$ python3 -q
>>> import numpy as np
>>> np.set_printoptions(suppress=True, linewidth=140)
>>> def rd(a):
...     return np.round(a, 1) + 0
... 
>>> W0 = np.loadtxt("layer15.csv", delimiter=",")
>>> W0
array([[-5.,  1.,  0.],
       [ 0., -3.,  3.],
       [ 0.,  3.,  0.]])
>>> rd(np.linalg.svd(W0, compute_uv=False))
array([5.4, 4.5, 1.8])
>>> np.abs(W0).max()
np.float64(5.0)
>>> rd(np.linalg.norm(W0))
np.float64(7.3)
>>> np.zeros(3, 3)
Traceback (most recent call last):
  File "<python-input-8>", line 1, in <module>
    np.zeros(3, 3)
    ~~~~~~~~^^^^^^
TypeError: Cannot interpret '3' as a data type
>>> print(np.linalg.matrix_rank(W0))
3
>>> W0.shape
(3, 3)
>>> w1 = np.array([[-5, -9, 9, -7, -5, -3],
...     [7, -4, 6, 7, -9, 4],
...     [-7, -8, -9, -5, -4, -4]])
>>> c = np.array([2, 4, 4, 4, 4, 9])
>>> act = np.maximum(W0 @ w1 + c, 0)
>>> (act > 0).astype(int)
array([[1, 1, 0, 1, 1, 1],
       [0, 0, 0, 0, 1, 0],
       [1, 0, 1, 1, 0, 1]])
>>> act
array([[34., 45.,  0., 46., 20., 28.],
       [ 0.,  0.,  0.,  0., 19.,  0.],
       [23.,  0., 22., 25.,  0., 21.]])
>>> rd((act > 0).mean(axis=0))
array([0.7, 0.3, 0.3, 0.7, 0.7, 0.7])
>>> np.linalg.matrix_rank(act)
np.int64(3)
>>> cent = np.array([[1, 0, 1], [3, 2, 3], [1, 1, 0], [0, 1, 2], [0, 0, 2], [2, 3, 3]])
>>> w1 @ cent
array([[-29, -25, -65],
       [  9,  17,   3],
       [-48, -42, -61]])
>>> act @ cent
array([[225., 220., 385.],
       [  0.,   0.,  38.],
       [ 87., 110., 136.]])
>>> O = W0.astype(float).copy()
>>> for j in range(3):
...     O[:, j] -= O[:, :j] @ (O[:, :j].T @ O[:, j])
...     O[:, j] /= np.linalg.norm(O[:, j])
... 
>>> print(rd(O.T @ O))
[[1. 0. 0.]
 [0. 1. 0.]
 [0. 0. 1.]]
>>> rd(O)
array([[-1. ,  0. ,  0. ],
       [ 0. , -0.7,  0.7],
       [ 0. ,  0.7,  0.7]])
>>> rd(O.T @ W0)
array([[ 5. , -1. ,  0. ],
       [ 0. ,  4.2, -2.1],
       [ 0. ,  0. ,  2.1]])
>>> t3 = np.stack([W0, 4 * W0, W0[::-1]])
>>> print((t3 @ W0.T).shape)
(3, 3, 3)
>>> t3.shape
(3, 3, 3)
>>> X = np.load("a.npy")
>>> X
array([[-1, -2, -2],
       [ 0, -3, -1],
       [ 0,  0,  1]])
>>> x0 = np.array([-2, 2, 0])
>>> rhs = X @ x0
>>> c, lr = np.zeros(3), 1 / np.linalg.norm(X, 2) ** 2
>>> for i in range(150):
...     c -= lr * X.T @ (X @ c - rhs)
...     if i % 50 == 0: print(i, round(np.linalg.norm(X @ c - rhs), 1))
... 
0 2.5
50 0.4
100 0.2
>>> print(rd(np.linalg.cond(X)))
8.3
>>> print(rd(c))
[-1.8  2.  -0.1]
>>> F = np.array([[0.0, 0.2, 0.6],
...     [0.4, 0.7, -1.0],
...     [-0.7, 0.6, 0.7],
...     [1.1, -1.2, -0.3],
...     [0.7, -0.1, -0.2],
...     [0.6, 0.2, 0.7],
...     [-1.9, 1.9, 0.0],
...     [-1.4, 1.1, 0.1],
...     [-0.8, 0.2, 0.3],
...     [0.0, -0.3, -0.4],
...     [0.4, 0.2, -0.2],
...     [0.3, -0.6, -1.0],
...     [0.6, 0.0, -2.1],
...     [-1.5, -0.6, 0.0],
...     [0.0, 0.0, -1.5],
...     [-0.3, 0.9, -0.1],
...     [-0.7, -1.5, 0.1],
...     [0.2, -0.3, -0.5],
...     [0.2, -0.5, -0.9],
...     [-2.0, -0.1, -3.0],
...     [-0.7, -1.2, 0.4],
...     [0.3, 1.2, -1.7],
...     [1.4, 0.6, -0.7],
...     [1.2, -0.9, -1.5],
...     [0.3, -0.7, -0.1],
...     [-0.5, 1.5, 0.1]])
>>> F[25] *= 20
>>> F
array([[  0. ,   0.2,   0.6],
       [  0.4,   0.7,  -1. ],
       [ -0.7,   0.6,   0.7],
       [  1.1,  -1.2,  -0.3],
       [  0.7,  -0.1,  -0.2],
       [  0.6,   0.2,   0.7],
       [ -1.9,   1.9,   0. ],
       [ -1.4,   1.1,   0.1],
       [ -0.8,   0.2,   0.3],
       [  0. ,  -0.3,  -0.4],
       [  0.4,   0.2,  -0.2],
       [  0.3,  -0.6,  -1. ],
       [  0.6,   0. ,  -2.1],
       [ -1.5,  -0.6,   0. ],
       [  0. ,   0. ,  -1.5],
       [ -0.3,   0.9,  -0.1],
       [ -0.7,  -1.5,   0.1],
       [  0.2,  -0.3,  -0.5],
       [  0.2,  -0.5,  -0.9],
       [ -2. ,  -0.1,  -3. ],
       [ -0.7,  -1.2,   0.4],
       [  0.3,   1.2,  -1.7],
       [  1.4,   0.6,  -0.7],
       [  1.2,  -0.9,  -1.5],
       [  0.3,  -0.7,  -0.1],
       [-10. ,  30. ,   2. ]])
>>> Xs = F - F.mean(axis=0)
>>> vecs = np.linalg.svd(Xs)[2][:1]
>>> Y = Xs - Xs @ vecs.T @ vecs
>>> rd(np.cov(Xs @ vecs.T, rowvar=False))
np.float64(39.4)
>>> rd(Y.std(axis=0))
array([0.8, 0.3, 0.9])
